% python3 -q
>>> import numpy as np
>>> from numpy import linalg as LA
>>> np.set_printoptions(precision=2, suppress=True, linewidth=200)
>>> def rnd(a):
...     return np.round(a, 2) + 0
... 
>>> F = np.load("block6.npy")
>>> F
array([[23.6 ,  2.45, 14.14],
       [24.3 ,  2.16, 15.22],
       [23.88,  3.41, 14.26],
       [24.45,  3.22, 15.53],
       [24.82,  2.96, 14.78],
       [22.61,  3.22, 14.96],
       [24.77,  4.08, 15.93],
       [25.39,  2.25, 13.07],
       [26.42,  2.68, 13.82],
       [23.77,  4.1 , 13.29],
       [24.86,  1.96, 14.65],
       [24.04,  3.31, 15.23],
       [23.85,  6.53, 13.89],
       [22.44,  0.16, 14.37],
       [23.5 ,  2.25, 15.12]])
>>> labels = F[:, 2] > np.median(F[:, 2])
>>> f = F[labels].mean(axis=0) - F[~labels].mean(axis=0)
>>> np.argsort(-np.abs(f).round(6), kind="stable")
array([2, 0, 1])
>>> labels.astype(int)
array([0, 1, 0, 1, 1, 1, 1, 0, 0, 0, 0, 1, 0, 0, 1])
>>> x0 = np.array([0, 0, 2])
>>> y = F @ x0
>>> rnd(LA.solve(F.T @ F, F.T @ y))
array([0., 0., 2.])
>>> rng = np.random.default_rng(9676)
>>> y = y + 0.3 * rng.normal(size=15)
>>> rnd(y)
array([28.01, 30.17, 28.26, 31.29, 29.56, 30.3 , 32.62, 25.95, 27.42, 26.36, 29.43, 30.81, 28.25, 28.71, 30.28])
>>> c, *_ = LA.lstsq(F, y)
>>> c.round()
array([-0.,  0.,  2.])
>>> W0 = np.load("arr.npy")
>>> W0
array([[ 2.02, -2.  , -4.  ,  5.  ],
       [ 3.  , -3.98, -5.  , -5.  ],
       [ 4.  ,  2.  ,  1.02, -5.  ],
       [ 2.  , -2.  , -4.  ,  5.02]])
>>> ang = np.radians(60)
>>> R = np.eye(4)
>>> R[0, 0] = R[1, 1] = np.cos(ang)
>>> R[0, 1], R[1, 0] = -np.sin(ang), np.sin(ang)
>>> rnd(R)
array([[ 0.5 , -0.87,  0.  ,  0.  ],
       [ 0.87,  0.5 ,  0.  ,  0.  ],
       [ 0.  ,  0.  ,  1.  ,  0.  ],
       [ 0.  ,  0.  ,  0.  ,  1.  ]])
>>> out = W0 @ R.T
>>> rnd(LA.det(R)), np.trace(R)
(np.float64(1.0), np.float64(3.0))
>>> rnd(out)
array([[ 2.74,  0.75, -4.  ,  5.  ],
       [ 4.95,  0.61, -5.  , -5.  ],
       [ 0.27,  4.46,  1.02, -5.  ],
       [ 2.73,  0.73, -4.  ,  5.02]])
>>> rnd(np.abs(out - W0).max(axis=0))
array([3.73, 4.59, 0.  , 0.  ])
>>> rnd(LA.svd(W0, compute_uv=False)), rnd(LA.svd(out, compute_uv=False))
(array([10.78,  9.34,  3.96,  0.  ]), array([10.78,  9.34,  3.96,  0.  ]))
